$ python -q
>>> import numpy as np
>>> from numpy import linalg as LA
>>> np.set_printoptions(precision=3, suppress=True, linewidth=120)
>>> W0 = np.array([[3, 5, 0, 0, 0, 0],
...     [1, 4, 0, 0, 0, 0],
...     [5, 4, 0, 0, 0, 0],
...     [0, 0, 3, 5, 0, 0],
...     [0, 0, 1, 4, 0, 0],
...     [0, 0, 5, 4, 0, 0],
...     [0, 0, 0, 0, 3, 5],
...     [0, 0, 0, 0, 1, 4],
...     [0, 0, 0, 0, 5, 4]])
>>> print(W0)
[[3 5 0 0 0 0]
 [1 4 0 0 0 0]
 [5 4 0 0 0 0]
 [0 0 3 5 0 0]
 [0 0 1 4 0 0]
 [0 0 5 4 0 0]
 [0 0 0 0 3 5]
 [0 0 0 0 1 4]
 [0 0 0 0 5 4]]
>>> x0 = np.array([1, 1, -3, 3, 0, -1])
>>> print(np.einsum("ij,j->i", W0, x0))
[ 8  5  9  6  9 -3 -5 -4 -4]
>>> x0 @ W0
Traceback (most recent call last):
  File "<python-input-7>", line 1, in <module>
    x0 @ W0
    ~~~^~~~
ValueError: matmul: Input operand 1 has a mismatch in its core dimension 0, with gufunc signature (n?,k),(k,m?)->(n?,m?) (size 9 is different from 6)
>>> print(W0 @ np.ones(6))
[8. 5. 9. 8. 5. 9. 8. 5. 9.]
>>> print(np.sign((W0 @ x0).round(6)))
[ 1  1  1  1  1 -1 -1 -1 -1]
>>> print((W0 @ x0).argmax())
2
>>> print(W0 @ np.eye(6)[3])
[0. 0. 0. 5. 4. 4. 0. 0. 0.]
>>> print(LA.norm(W0 @ x0) <= LA.norm(W0, 2) * LA.norm(x0) + 1e-9)
True
>>> x0 = np.array([0, 1, 2, 3, 3, 3])
>>> target = W0 @ x0
>>> print(np.round(LA.pinv(W0) @ W0, 3) + 0)
[[1. 0. 0. 0. 0. 0.]
 [0. 1. 0. 0. 0. 0.]
 [0. 0. 1. 0. 0. 0.]
 [0. 0. 0. 1. 0. 0.]
 [0. 0. 0. 0. 1. 0.]
 [0. 0. 0. 0. 0. 1.]]
>>> try:
...     LA.solve(W0, target)
... except LA.LinAlgError as e:
...     print(e)
... 
Last 2 dimensions of the array must be square
>>> print(np.round(LA.lstsq(W0, target)[0], 3) + 0)
[0. 1. 2. 3. 3. 3.]
>>> rng = np.random.default_rng(8781)
>>> target = target + 0.3 * rng.normal(size=9)
>>> print(target)
[ 5.033  3.755  4.507 21.285 13.598 22.518 24.333 15.395 26.751]
>>> b, *_ = LA.lstsq(W0, target)
>>> print(np.round(LA.norm(target - W0 @ b), 3))
0.296
>>> print([round(float(LA.norm(LA.solve(W0.T @ W0 + lam * np.eye(6), W0.T @ target))), 2) for lam in (0, 1, 10, 100)])
[5.66, 5.59, 5.06, 2.61]
>>> print(b)
[0.187 0.893 2.211 2.889 2.833 3.154]
>>> Q, V = LA.qr(W0[:, :4])[0], LA.qr(W0[:, 4:])[0]
>>> sv = LA.svd(Q.T @ V, compute_uv=False)
>>> print((sv > 0.9).sum())
0
>>> print(np.degrees(np.arccos(sv.clip(0, 1))))
[90. 90.]
>>> print(round(LA.norm(Q @ Q.T - V @ V.T, 2), 3))
1.0
>>> print(sv.round(3) + 0)
[0. 0.]
>>> M = np.load("test2.npy")
>>> print(M)
[[ 20.144  -6.299  -7.533 -16.343   4.673]
 [ 10.787  19.105   3.232 -16.136   2.79 ]
 [ -1.721 -10.582   7.     17.283   6.752]
 [ -2.48  -10.667   8.118  15.082   4.619]
 [ 20.064  -5.479  -8.223 -17.961   4.633]
 [ 10.936  19.406   4.36  -16.084   3.419]
 [ -3.024  -7.304   5.72   16.91    6.049]
 [  0.667  -7.989   4.97   16.492   5.91 ]
 [  9.492  17.767   3.732 -17.836   4.347]
 [  9.899  18.508   4.539 -18.277   1.368]
 [ -2.134  -8.974   6.51   17.822   6.189]
 [ 10.809  19.757   2.374 -18.766   3.051]
 [ -2.381  -9.408   6.698  17.491   5.395]
 [ -1.743  -8.113   7.762  16.763   4.345]
 [ 19.611  -6.384  -8.722 -17.754   4.484]
 [  0.236  -8.356   6.513  15.141   9.471]
 [ -0.067  -7.079   7.023  16.015   8.408]
 [ 19.412  -7.444  -9.042 -17.178   2.897]
 [ 20.899  -7.179  -7.7   -17.384   3.217]
 [ 10.522  20.064   1.75  -18.842   2.406]
 [ 10.638  19.123   3.533 -16.957   3.714]
 [ 19.883  -5.755  -8.675 -16.523   4.528]
 [ 11.048  19.395   2.649 -18.343   5.346]
 [ 10.147  20.274   2.374 -14.804   2.625]
 [ 10.71   16.026   1.888 -13.947   5.352]
 [  8.803  20.567   5.286 -15.429   4.613]
 [ -1.305  -7.934   6.441  15.439   6.394]
 [ 10.331  17.449   3.292 -15.976   5.007]
 [ 19.034  -6.585  -8.267 -17.058   4.986]
 [ 11.821  19.486   4.223 -17.193   3.786]
 [  1.014  -7.127   6.524  15.728   6.066]]
>>> labels = rng.permutation(5)
>>> M2 = M[:, labels] * rng.choice([-1, 1], 5)
>>> print(M2)
[[ 16.343  20.144  -7.533  -4.673  -6.299]
 [ 16.136  10.787   3.232  -2.79   19.105]
 [-17.283  -1.721   7.     -6.752 -10.582]
 [-15.082  -2.48    8.118  -4.619 -10.667]
 [ 17.961  20.064  -8.223  -4.633  -5.479]
 [ 16.084  10.936   4.36   -3.419  19.406]
 [-16.91   -3.024   5.72   -6.049  -7.304]
 [-16.492   0.667   4.97   -5.91   -7.989]
 [ 17.836   9.492   3.732  -4.347  17.767]
 [ 18.277   9.899   4.539  -1.368  18.508]
 [-17.822  -2.134   6.51   -6.189  -8.974]
 [ 18.766  10.809   2.374  -3.051  19.757]
 [-17.491  -2.381   6.698  -5.395  -9.408]
 [-16.763  -1.743   7.762  -4.345  -8.113]
 [ 17.754  19.611  -8.722  -4.484  -6.384]
 [-15.141   0.236   6.513  -9.471  -8.356]
 [-16.015  -0.067   7.023  -8.408  -7.079]
 [ 17.178  19.412  -9.042  -2.897  -7.444]
 [ 17.384  20.899  -7.7    -3.217  -7.179]
 [ 18.842  10.522   1.75   -2.406  20.064]
 [ 16.957  10.638   3.533  -3.714  19.123]
 [ 16.523  19.883  -8.675  -4.528  -5.755]
 [ 18.343  11.048   2.649  -5.346  19.395]
 [ 14.804  10.147   2.374  -2.625  20.274]
 [ 13.947  10.71    1.888  -5.352  16.026]
 [ 15.429   8.803   5.286  -4.613  20.567]
 [-15.439  -1.305   6.441  -6.394  -7.934]
 [ 15.976  10.331   3.292  -5.007  17.449]
 [ 17.058  19.034  -8.267  -4.986  -6.585]
 [ 17.193  11.821   4.223  -3.786  19.486]
 [-15.728   1.014   6.524  -6.066  -7.127]]
>>> U, _, Vt = LA.svd(M.T @ M2)
>>> print(labels)
[3 0 2 4 1]
>>> print(np.round(U @ Vt, 3) + 0)
[[ 0.  1.  0.  0.  0.]
 [ 0.  0.  0.  0.  1.]
 [ 0.  0.  1.  0.  0.]
 [-1.  0.  0.  0.  0.]
 [ 0.  0.  0. -1.  0.]]
>>> print(np.round(LA.norm(W0, 2), 3))
9.302
>>> print(np.round(LA.norm(W0, "nuc"), 3))
34.927
>>> print(W0[7] @ W0[1])
0
>>> print(round(LA.norm(W0[7], 1), 3), round(float(LA.norm(W0[7], np.inf)), 3))
5.0 4.0
>>> print(round(LA.norm(W0[7] - W0[1]), 3))
5.831
>>> print(LA.norm(W0, axis=1).argmax())
2
>>> print(round(LA.norm(W0) ** 2 / LA.norm(W0, 2) ** 2, 3))
3.19
>>> M2 = np.c_[M[:, :4] @ np.array([[-5, -3, 4, 0], [5, -2, 2, 2], [-5, 1, -2, -1], [1, -1, 3, 4]]), np.array([-2, -4, 1, -4, 3, -4, 3, 0, -4, -4, -3, -2, -2, -2, 0, -3, -3, 0, -3, -5, -4, 3, -2, -5, 0, -1, -3, 1, 1, 3, 1])]
>>> print(M2)
[[-110.893  -39.024   34.015  -70.437   -2.   ]
 [   9.294  -51.203   26.486  -29.566   -4.   ]
 [ -62.022   16.044    9.801   40.968    1.   ]
 [ -66.443   21.81    -2.244   30.876   -4.   ]
 [-104.561  -39.496   31.861  -74.579    3.   ]
 [   4.466  -51.176   25.584  -29.884   -4.   ]
 [ -33.09    12.49    12.586   47.312    3.   ]
 [ -51.638    2.455   26.226   45.02     0.   ]
 [   4.879  -42.442   12.53   -39.542   -4.   ]
 [   2.073  -43.897   12.703  -40.631   -4.   ]
 [ -48.928   13.038   13.962   46.83    -3.   ]
 [  14.104  -50.801   21.704  -37.924   -2.   ]
 [ -51.134   15.166   10.737   44.45    -2.   ]
 [ -53.897   12.454   11.567   43.064   -2.   ]
 [-104.119  -37.033   29.858  -75.062    0.   ]
 [ -60.384    7.376   16.629   37.339   -3.   ]
 [ -54.16     5.367   19.573   42.879   -3.   ]
 [-106.248  -35.212   29.31   -74.558    0.   ]
 [-119.274  -38.655   32.486  -76.194   -3.   ]
 [  20.118  -51.102   22.19   -36.99    -5.   ]
 [   7.803  -49.67    22.861  -33.115   -4.   ]
 [-101.338  -40.291   35.803  -68.927    3.   ]
 [  10.147  -50.942   22.655  -37.231   -2.   ]
 [  23.961  -53.811   31.976  -21.042   -5.   ]
 [   3.193  -48.347   29.275  -25.624    0.   ]
 [  16.961  -46.828   19.487  -25.868   -1.   ]
 [ -49.911   10.785   12.347   39.447   -3.   ]
 [   3.154  -46.623   21.71   -32.298    1.   ]
 [-103.818  -35.141   28.326  -73.135    1.   ]
 [   0.017  -53.019   26.231  -34.023    3.   ]
 [ -57.597    2.008   23.938   42.134    1.   ]]
>>> print(np.round(LA.norm(M2 - M @ LA.lstsq(M, M2)[0], axis=0), 3) + 0)
[ 0.     0.     0.     0.    11.981]
>>> print(LA.matrix_rank(np.c_[M, M2]))
6
>>> print(np.round(LA.lstsq(M, M2[:, 0])[0], 3) + 0)
[-5.  5. -5.  1.  0.]
>>> print(LA.norm(LA.qr(M)[0].T @ M2, axis=0) ** 2 / ((M2 ** 2).sum(axis=0) + 1e-12))
[1.   1.   1.   1.   0.43]
>>> cen = (M - M.mean(axis=0)) / M.std(axis=0)
>>> print(np.argwhere(np.abs(cen) > 2))
[[15  4]
 [16  4]]
>>> b = LA.lstsq(np.delete(cen, 2, axis=1), cen[:, 2])[0]
>>> print(round(float(1 - np.var(cen[:, 2] - np.delete(cen, 2, axis=1) @ b)), 3))
0.973
>>> print(np.abs(b).argmax())
0
>>> J = np.array([[0, 0, 2, 0], [2, 0, 0, 0], [0, 0, 0, 0], [0, 1, 0, 0]])
>>> U, sv, Vt = LA.svd(J)
>>> print(np.argmax(sv[:-1] / (sv[1:] + 1e-6)) + 1)
3
>>> M2 = U[:, :3] @ np.diag(sv[:3]) @ Vt[:3]
>>> print(LA.matrix_rank(M2))
3
>>> t = np.radians(60)
>>> R = np.eye(4)
>>> R[3, 3] = R[2, 2] = np.cos(t)
>>> R[3, 2], R[2, 3] = -np.sin(t), np.sin(t)
>>> print(R)
[[ 1.     0.     0.     0.   ]
 [ 0.     1.     0.     0.   ]
 [ 0.     0.     0.5    0.866]
 [ 0.     0.    -0.866  0.5  ]]
>>> M2 = J @ R.T
>>> print(np.round(LA.det(R), 3), np.trace(R))
1.0 3.0
>>> print(np.allclose(J @ J.T, M2 @ M2.T))
True
>>> print(np.allclose(LA.norm(J, axis=1), LA.norm(M2, axis=1)))
True
>>> print(np.abs(M2 - J).max(axis=0))
[0.    0.    1.    1.732]
